$ ipython --no-banner

In [1]: import numpy as np

In [2]: import numpy.linalg as la

In [3]: np.set_printoptions(suppress=True, linewidth=160)

In [4]: M = np.loadtxt("test5.csv", delimiter=",")

In [5]: M
Out[5]: 
array([[ -3.6,  -4. ,   4.9,  -7.8,   3.4,  -7.9,  11.6, -16.1,  -1.4,  23.7, -24.9,  -4.2],
       [ -0.7,  -5. ,   5.7,  -5.8,   2.9,  -9.1,   7.2, -15.9,   0.1,  23.5, -27.5,  -3.3],
       [ -1.5,  -4.3,   4.3,  -9. ,   3.1,  -7.2,   9.6, -16.3,  -0.4,  22.5, -27.2,  -4.1],
       [ -1.5,  -5. ,   4.2,  -8.1,   3.9,  -8.2,  10.3, -14.4,   1.5,  24.8, -26.2,  -2.4],
       [  9.5,  20.2,   5.9,  20.6,   1. ,   4. ,  -0.6,  19.3,  42.4,  22.5,  28.7, -28.9],
       [ -2.9,  -5.1,   4.7,  -7.4,   3.5,  -8. ,   8.7, -15.5,   0.5,  25. , -25.4,  -3.7],
       [ -2. ,  -4.7,   3.3,  -5.5,   4.4,  -8.9,   9. , -15.1,  -0.5,  22. , -26.1,  -4.1],
       [  8.2,  19.9,   8. ,  18.9,  -0.7,   5.1,  -3.1,  18. ,  42.3,  21.9,  31.7, -25.8],
       [  9. ,  18. ,   7.2,  20.7,   0. ,   4.5,  -3.2,  19.9,  41.7,  22.6,  30.5, -25.9],
       [ 10.3,  18.5,   5.3,  20.6,   1.3,   3.7,  -1.4,  20.1,  42.4,  25.8,  30.9, -26.5],
       [  8.6,  19.4,   6.8,  18.6,  -0.5,   3.1,  -1.2,  19.7,  41.1,  23. ,  28.7, -25.5],
       [ -2.1,  -4.3,   3.3,  -8.2,   5.1,  -8.2,   9.6, -15.4,  -0.7,  24.6, -25.9,  -4. ],
       [  9.7,  18.8,   6.2,  19.3,  -0.4,   2.6,  -1.5,  21.1,  42.8,  21.6,  29. , -24.7],
       [ 11.3,  18.8,   6.9,  19.8,   1. ,   4.4,  -3.2,  20.4,  41.6,  21.4,  30.2, -25.3],
       [ -2.2,  -4.7,   5.3,  -8.1,   3.2,  -5.7,   8.9, -16.1,  -1.1,  23.4, -26.2,  -3.3],
       [ -2.7,  -3.5,   3.1,  -6.8,   4. ,  -8.5,   8.5, -15.2,   1.1,  23. , -25.2,  -4.8],
       [ -1.5,  -4.7,   2.7,  -7.3,   5.3,  -8. ,  10.5, -14.1,   0.1,  24.4, -26.3,  -3.5],
       [ 11.1,  19.6,   4.1,  19.8,  -0.5,   5. ,  -2.7,  20.8,  41.4,  21.4,  30. , -26.2],
       [ -3. ,  -4.1,   3.4,  -8.2,   3.9,  -8.6,  11.1, -17.2,   0.7,  23. , -26.5,  -3.8],
       [ -1.6,  -5.2,   5.1,  -5.8,   2.3,  -9.6,   8.7, -16.8,  -0.2,  22.8, -25.1,  -3.7],
       [ -2.2,  -3.3,   2.9,  -8.3,   4.4,  -6.7,   9.7, -15.1,  -1.4,  25.2, -24.9,  -3.1],
       [ -1.3,  -2.3,   4.9,  -8.8,   2.7,  -7. ,   8.7, -16. ,  -1.1,  24.3, -27.2,  -4.2],
       [ 10.3,  19.9,   6.2,  21.6,   1.5,   4.7,  -1.6,  21.6,  41.5,  22.1,  30.7, -26.3],
       [  9.6,  20.4,   4.6,  21.1,  -0.3,   4.1,  -2.8,  20.1,  40. ,  22.3,  31.4, -26.2],
       [  9. ,  19.4,   7.8,  18.4,   1. ,   4.3,  -2.2,  18.2,  42.7,  22.1,  31.3, -25.8],
       [ -2.8,  -4.7,   4.7,  -9.9,   5.3,  -9.3,   8.4, -15.1,  -1.1,  24.2, -25.1,  -2.7],
       [ 10.4,  19.6,   5.6,  18.2,   0.9,   2.1,  -2.4,  20.4,  43.2,  21.2,  30.1, -24.9],
       [ 11.4,  21. ,   6. ,  19.5,  -0.8,   4.2,  -1.8,  18.6,  41.8,  21.7,  29.8, -26.2],
       [ -1.1,  -5. ,   3.5,  -8.8,   5.3,  -8.2,   9.6, -14.7,  -0.2,  22.9, -24.5,  -4.4],
       [  8.7,  19.4,   5. ,  20.7,  -0.5,   4.5,  -2.7,  20. ,  42.4,  22.5,  30.2, -24.9],
       [  8.2,  19.3,   6. ,  19.6,   0. ,   4.5,  -0.8,  20.4,  42.1,  21.6,  31. , -26. ],
       [ 10.4,  19.2,   6.3,  21.1,   0.4,   4.5,  -2.4,  22. ,  42.1,  22.6,  29.1, -26.3],
       [ 13.5,  18.9,   5.5,  20.8,   0.6,   3. ,  -1.3,  19.3,  42.8,  20.8,  28.6, -26.5],
       [ -1.8,  -1.5,   4.1,  -7.3,   4.2,  -8.7,  10.1, -15.5,   0.5,  21.8, -26.9,  -3.3],
       [ 10.3,  20.1,   6.5,  19.3,   1.1,   3.9,  -2.5,  18.4,  42.6,  18.8,  29.9, -24.9],
       [ 11.1,  19.6,   6.5,  18.4,   0.5,   2.4,  -3.8,  20.4,  42.6,  22.6,  31.9, -26.1],
       [ 11.1,  20. ,   4.9,  19. ,   0.6,   5.3,  -2.3,  20.2,  40.9,  24.4,  31.8, -25.6],
       [ -1.5,  -4.5,   4.3,  -8.7,   3.7,  -6.5,   9.2, -13.4,  -0.4,  26.4, -27.8,  -3.2],
       [ -1.5,  -3. ,   3.7,  -7.3,   3.8,  -6.7,  10. , -17.1,   0.7,  24. , -25.3,  -5.8],
       [  8.7,  18.6,   8.1,  19.5,  -0.1,   4.3,  -2.8,  21.5,  43.3,  21.7,  30.1, -26.3],
       [ -2. ,  -4.6,   4.6,  -8.9,   5.8,  -8.4,  10.4, -15.1,  -0.1,  22.8, -25.3,  -3.1],
       [ -1.1,  -4. ,   3.4,  -9.8,   3.9,  -8.8,   8.5, -14.8,   0.9,  25.6, -26.6,  -3.8],
       [  9.9,  20. ,   4.8,  19.3,   0.6,   3.9,  -4.1,  20.4,  43.8,  23. ,  30.7, -26.1],
       [ -2.9,  -3.4,   4.5,  -7.8,   4.7,  -8.7,  10.1, -14.3,   1.6,  25.3, -26.3,  -3. ],
       [  9.6,  19.3,   7.7,  19.6,  -0.2,   3.1,  -3.7,  20.6,  43.5,  21.4,  29.7, -25.6]])

In [6]: Xs = M - M.mean(axis=0)

In [7]: U, sigma, VT = la.svd(Xs, full_matrices=False)

In [8]: np.round(sigma ** 2 / (sigma ** 2).sum(), 1) + 0
Out[8]: array([1., 0., 0., 0., 0., 0., 0., 0., 0., 0., 0., 0.])

In [9]: np.searchsorted(np.cumsum(sigma ** 2) / (sigma ** 2).sum(), 0.9) + 1
Out[9]: np.int64(1)

In [10]: np.round(Xs.mean(axis=0), 1) + 0
Out[10]: array([0., 0., 0., 0., 0., 0., 0., 0., 0., 0., 0., 0.])

In [11]: np.round(np.abs(VT[-1]), 1) + 0
Out[11]: array([0. , 0.3, 0.1, 0.4, 0.5, 0.2, 0.1, 0.3, 0.2, 0.2, 0.1, 0.5])

In [12]: (np.sign(U[:, 0]) == np.sign(U[0, 0])).astype(int)
Out[12]: array([1, 1, 1, 1, 0, 1, 1, 0, 0, 0, 0, 1, 0, 0, 1, 1, 1, 0, 1, 1, 1, 1, 0, 0, 0, 1, 0, 0, 1, 0, 0, 0, 0, 1, 0, 0, 0, 1, 1, 0, 1, 1, 0, 1, 0])

In [13]: sigma.round(1)
Out[13]: array([308.8,   9.4,   8.4,   8.1,   7.3,   6.8,   6.3,   5.7,   5.1,   4. ,   4. ,   3.6])

In [14]: M2 = np.c_[M[:, :10] @ np.array([[-3, 0, 0, -3, 1, -3, 1, -1, 3, 0],
    ...:     [3, -3, 3, -3, 0, -2, -1, -1, -1, 2],
    ...:     [-3, -3, -3, 1, -2, -2, 1, -1, -1, 2],
    ...:     [1, 2, -3, 3, 0, 0, -3, -1, 0, -2],
    ...:     [2, 0, 1, 2, -3, 3, -2, 1, 2, 1],
    ...:     [2, 1, -2, -3, 0, 0, 3, -2, 2, 2],
    ...:     [0, 0, 2, 2, 3, 0, 1, -3, -1, 0],
    ...:     [3, -1, -3, 1, -1, 0, 0, -2, 1, 2],
    ...:     [2, -2, 0, 3, 3, 2, 0, -1, 3, 1],
    ...:     [-2, 3, -3, 1, 1, 1, -3, -1, 1, 2]]), np.array([2, 1, 1, 3, 2, 3, 2, 1, 0, 0, 3, 3, 3, 2, 1, 2, 3, 2, 3, 2, 2, 0, 3, 2, 3, 1, 2, 3, 3, 3, 3, 2, 1, 2, 3, 0, 2, 3, 3, 2, 2, 2, 2, 1, 3])]

In [15]: M2.round(1)
Out[15]: 
array([[-131.2,   63.8,   16.3,   61.4,   46.8,   40.1,  -61.3,    4.8,  -28.9,   18.8,    2. ],
       [-142.7,   63.4,   -2. ,   60.8,   40.5,   33.1,  -69. ,   13.5,  -14.5,   13. ,    1. ],
       [-133.2,   59.4,   19.3,   46.7,   47. ,   35.5,  -51.6,    9.7,  -17.3,   18.7,    1. ],
       [-129.6,   63.8,    6.4,   67.3,   53. ,   45.6,  -64.5,    2.3,   -7.7,   24.4,    3. ],
       [ 142.7,  -69.7, -152.5,  136.4,  123.3,   29.6, -124.7, -164.9,  182. ,  146. ,    2. ],
       [-132.6,   67.9,    1.2,   65.9,   45.3,   46. ,  -68.2,    9.6,  -15. ,   21. ,    3. ],
       [-122.8,   66.4,   12. ,   65.8,   40.8,   43. ,  -70. ,   12.8,  -17.2,    8.1,    2. ],
       [ 133.6,  -77.7, -157.8,  124.3,  115.8,   24. , -112.5, -156.8,  175.4,  149.6,    1. ],
       [ 133. ,  -65.2, -172.6,  136. ,  112.8,   28.6, -121.4, -158.4,  181.6,  144.7,    0. ],
       [ 132.8,  -54. , -168.8,  142.5,  124.5,   36. , -135. , -165. ,  191.6,  149.3,    0. ],
       [ 131.1,  -71.2, -155.2,  131.9,  119.5,   25.5, -119.7, -160. ,  172. ,  147.4,    3. ],
       [-127.7,   69. ,   14.9,   59. ,   42.7,   46.8,  -68.9,   10.9,  -14. ,   20.8,    3. ],
       [ 138.1,  -75.7, -156.8,  138.1,  122.9,   26.9, -118.5, -161.7,  181.1,  144.4,    3. ],
       [ 134. ,  -72.5, -163.3,  125. ,  110.7,   22.3, -116.2, -158.8,  188.8,  146.8,    2. ],
       [-133.8,   64.8,    4.8,   47. ,   40.5,   36.2,  -52.7,    7.5,  -17.1,   22.7,    1. ],
       [-116.9,   61.1,   15.2,   62.9,   46.1,   46.1,  -69.7,   11.7,  -14.1,   16.5,    2. ],
       [-121.3,   70.5,   11.1,   65.6,   47.5,   49. ,  -69.5,    4.3,   -7.8,   20.6,    3. ],
       [ 144.4,  -65.9, -155.4,  116.4,  121.1,   22. , -114.7, -161.4,  187.7,  143.1,    2. ],
       [-127.3,   61.9,   28. ,   63.8,   54.1,   46.5,  -62.4,   10.4,  -20.9,   14. ,    3. ],
       [-142.9,   64.7,    7.4,   64.3,   46.4,   34.3,  -67. ,   13.9,  -22.6,    6.3,    2. ],
       [-123.4,   71.4,   13.2,   48.7,   44. ,   43. ,  -65.9,    6. ,  -14.6,   25.6,    2. ],
       [-133.9,   58.7,   14. ,   38.1,   43.9,   28.9,  -58.3,    6.9,  -18.8,   27. ,    0. ],
       [ 147.8,  -68.7, -165.9,  134.3,  113.6,   26.5, -125. , -167.9,  187. ,  148.8,    3. ],
       [ 143. ,  -61.9, -157.2,  121.8,  115.1,   22.6, -126.3, -158.3,  176.6,  140.5,    2. ],
       [ 132.6,  -77.8, -153.3,  130.9,  115.8,   29.1, -115.4, -156.8,  181. ,  150.5,    3. ],
       [-133.6,   60.8,   14.9,   58.6,   33.1,   46.3,  -66.4,   18.5,  -19. ,   23.6,    1. ],
       [ 140.2,  -80.3, -145.5,  132.1,  119.7,   28.7, -119.7, -155.1,  185.6,  145.5,    2. ],
       [ 133.1,  -74.9, -147.2,  115.2,  124.9,   14.7, -114.8, -162.4,  181.5,  145. ,    3. ],
       [-127.1,   62.5,   17.2,   57.4,   41.8,   44.7,  -60.5,   11. ,   -9.6,   19.7,    3. ],
       [ 145.6,  -64.6, -161.3,  132.6,  121.8,   30.9, -123.5, -160.1,  182.1,  143.3,    3. ],
       [ 146.1,  -72. , -155.5,  135.5,  121.3,   30.6, -116. , -164.2,  177.4,  146.5,    3. ],
       [ 143.4,  -68.2, -171.8,  134.2,  116.3,   25.8, -123.3, -167.1,  188.8,  149.5,    2. ],
       [ 129.6,  -71.1, -150.5,  128.8,  126.7,   18.9, -118.2, -162.4,  193.1,  136.8,    1. ],
       [-116.8,   48.8,   28. ,   54.6,   46.5,   35.6,  -64.1,    6.5,  -19.3,   19.7,    2. ],
       [ 142. ,  -84.5, -140.4,  123.7,  114.7,   23.2, -110.6, -153.6,  181.8,  140.5,    3. ],
       [ 131.4,  -76.9, -156.8,  126.6,  115.2,   23.8, -122.6, -154.5,  187.6,  149.3,    0. ],
       [ 136.4,  -60.2, -160.1,  116.6,  119.5,   24.9, -121.8, -163.8,  189.8,  153.1,    2. ],
       [-130. ,   70.1,   -4.2,   53.3,   45. ,   41.6,  -63.5,    0.3,   -7.3,   33.3,    3. ],
       [-126.6,   64.3,   18.3,   52. ,   52.9,   39.9,  -62.6,    4.8,  -12. ,   20.9,    3. ],
       [ 141. ,  -79.8, -170.9,  139.1,  114.5,   28.5, -115.1, -163.2,  183.7,  152.6,    2. ],
       [-126.8,   57.5,   19.4,   62.7,   40.2,   46. ,  -60.9,    9.8,  -14.2,   22.1,    2. ],
       [-132.3,   63.2,   13.3,   54. ,   49. ,   43.6,  -66.8,   10.6,   -7.5,   27.2,    2. ],
       [ 147. ,  -70.9, -157.9,  129.1,  120.2,   33.1, -125.8, -156.5,  192.8,  150. ,    2. ],
       [-121.1,   59.4,    9. ,   71.5,   48.7,   49.1,  -72.9,    3.1,  -12.1,   28.7,    1. ],
       [ 137.4,  -82.1, -163.8,  135.2,  115. ,   25. , -119. , -157.6,  183.8,  148.3,    3. ]])

In [16]: la.matrix_rank(M2)
Out[16]: np.int64(11)

In [17]: np.round(la.norm(la.qr(M)[0].T @ M2, axis=0) ** 2 / ((M2 ** 2).sum(axis=0) + 1e-12), 1)
Out[17]: array([1. , 1. , 1. , 1. , 1. , 1. , 1. , 1. , 1. , 1. , 0.9])

In [18]: np.round(la.norm(M2 - M @ la.lstsq(M, M2)[0], axis=0), 1) + 0
Out[18]: array([0. , 0. , 0. , 0. , 0. , 0. , 0. , 0. , 0. , 0. , 5.5])

In [19]: np.round(la.lstsq(M, M2[:, 0])[0], 1) + 0
Out[19]: array([-3.,  3., -3.,  1.,  2.,  2.,  0.,  3.,  2., -2.,  0.,  0.])
